>>> import numpy as np
>>> import numpy.linalg as la
>>> np.set_printoptions(precision=2, suppress=True, linewidth=140)
>>> K = np.loadtxt("data.csv", delimiter=",")
>>> K
array([[-16.,   0.,  -8.,   0.,   0.,   0.],
       [ -8.,  -8., -40.,   0.,   0.,   0.],
       [ -8., -16., -40.,   0.,   0.,   0.],
       [ 18.,   0.,   9.,   8.,   0.,   4.],
       [  9.,   9.,  45.,   4.,   4.,  20.],
       [  9.,  18.,  45.,   4.,   8.,  20.]])
>>> rng = np.random.default_rng(2624)
>>> idx = rng.permutation(6)
>>> idx
array([1, 0, 5, 4, 2, 3])
>>> out = K[idx][:, idx]
>>> np.diag(out)
array([ -8., -16.,  20.,   4., -40.,   8.])
>>> np.sort(np.abs(la.eigvals(out)))
array([ 2.91,  5.83,  7.11, 14.22, 27.8 , 55.6 ])
>>> np.trace(out)
np.float64(-32.0)
>>> np.allclose(out, K)
False
>>> mat = np.array([[-0.6, 1.3, -1.7, 0.2],
...     [-0.3, 0.0, 0.6, 0.5],
...     [0.7, 0.8, 0.6, -0.2],
...     [1.0, 0.1, -1.2, -0.7],
...     [1.6, 0.4, -0.4, -1.0],
...     [0.4, -0.1, -1.2, -0.1],
...     [0.5, -1.2, 1.1, 1.0],
...     [-0.8, -1.2, -1.2, -0.2],
...     [-0.9, 0.6, -0.5, 0.9],
...     [0.4, 1.8, -1.7, -0.4]])
>>> mat[0] *= 10
>>> mat
array([[ -6. ,  13. , -17. ,   2. ],
       [ -0.3,   0. ,   0.6,   0.5],
       [  0.7,   0.8,   0.6,  -0.2],
       [  1. ,   0.1,  -1.2,  -0.7],
       [  1.6,   0.4,  -0.4,  -1. ],
       [  0.4,  -0.1,  -1.2,  -0.1],
       [  0.5,  -1.2,   1.1,   1. ],
       [ -0.8,  -1.2,  -1.2,  -0.2],
       [ -0.9,   0.6,  -0.5,   0.9],
       [  0.4,   1.8,  -1.7,  -0.4]])
>>> # row 0 dominates
>>> G = np.cov(mat, rowvar=False)
>>> round(np.corrcoef(mat[:, 0], mat[:, 3])[0, 1], 2)
np.float64(-0.82)
>>> np.median(mat, axis=0)
array([ 0.4 ,  0.25, -0.85, -0.15])
>>> G.shape
(4, 4)
>>> np.argwhere(np.triu(np.abs(np.corrcoef(mat.T)) > 0.8, 1))
array([[0, 1],
       [0, 2],
       [0, 3],
       [1, 2]])
>>> print(G)
[[  4.56  -7.93  10.45  -1.59]
 [ -7.93  17.35 -21.58   2.41]
 [ 10.45 -21.58  28.32  -3.01]
 [ -1.59   2.41  -3.01   0.83]]
>>> x0 = np.array([-3, 3, -3, -2])
>>> rhs = mat @ x0
>>> print(la.lstsq(mat, rhs)[0])
[-3.  3. -3. -2.]
>>> rhs
array([104. ,  -1.9,  -1.1,   2.3,  -0.4,   2.3, -10.4,   2.8,   4.2,  10.1])
>>> rhs = rhs + 0.05 * rng.normal(size=10)
>>> print(rhs)
[104.03  -1.95  -1.09   2.28  -0.35   2.3  -10.46   2.72   4.29  10.05]
>>> c, *_ = la.lstsq(mat, rhs)
>>> [round(float(la.norm(la.solve(mat.T @ mat + lam * np.eye(4), mat.T @ rhs))), 2) for lam in (0, 1, 10, 100)]
[5.58, 4.98, 4.59, 3.9]
>>> c.round()
array([-3.,  3., -3., -2.])
>>> np.round(mat.T @ (rhs - mat @ c), 2) + 0
array([0., 0., 0., 0.])
>>> basis = mat[[8, 1]].astype(float)
>>> for _ in range(3):
...     idx = la.norm(mat[:, None] - basis, axis=-1).argmin(axis=1)
...     basis = np.array([mat[idx == j].mean(axis=0) for j in range(2)])
... 
>>> idx
array([0, 1, 1, 1, 1, 1, 1, 1, 1, 1])
>>> basis[1] - basis[0]
array([  6.29, -12.87,  16.57,  -2.02])
>>> np.bincount(idx)
array([1, 9])
>>> np.abs(basis[1] - basis[0]).argmax()
np.int64(2)
>>> out = np.array([[-2, -2, -2, -3, -2],
...     [-3, -1, 1, 1, 1],
...     [-3, -2, 0, -1, 0],
...     [-3, -2, 0, 1, 0],
...     [-1, 0, 1, 1, -1]])
>>> out[-1] = out[0]
>>> A = out + 0.02 * np.eye(5)
>>> print(A)
[[-1.98 -2.   -2.   -3.   -2.  ]
 [-3.   -0.98  1.    1.    1.  ]
 [-3.   -2.    0.02 -1.    0.  ]
 [-3.   -2.    0.    1.02  0.  ]
 [-2.   -2.   -2.   -3.   -1.98]]
>>> f = np.array([2, 2])
>>> np.convolve(A[3], f)
array([ -6.  , -10.  ,  -4.  ,   2.04,   2.04,   0.  ])
>>> np.polyval(f, A[3])
array([-4.  , -2.  ,  2.  ,  4.04,  2.  ])
>>> np.correlate(A[3], A[0], "full")
array([ 6.  , 13.  , 12.  ,  7.96,  6.88,  1.92, -2.04, -2.02,  0.  ])
>>> round(float(la.det(A.T)), 2)
-0.17
>>> print(round(la.eigvals(A).sum().real, 2))
-3.9
>>> round(np.einsum("ij,ji->", A, A), 2)
np.float64(47.84)
>>> la.eigvals(A)
array([-6.74+0.j  ,  0.02+0.j  ,  1.51+0.j  ,  0.65+0.62j,  0.65-0.62j])
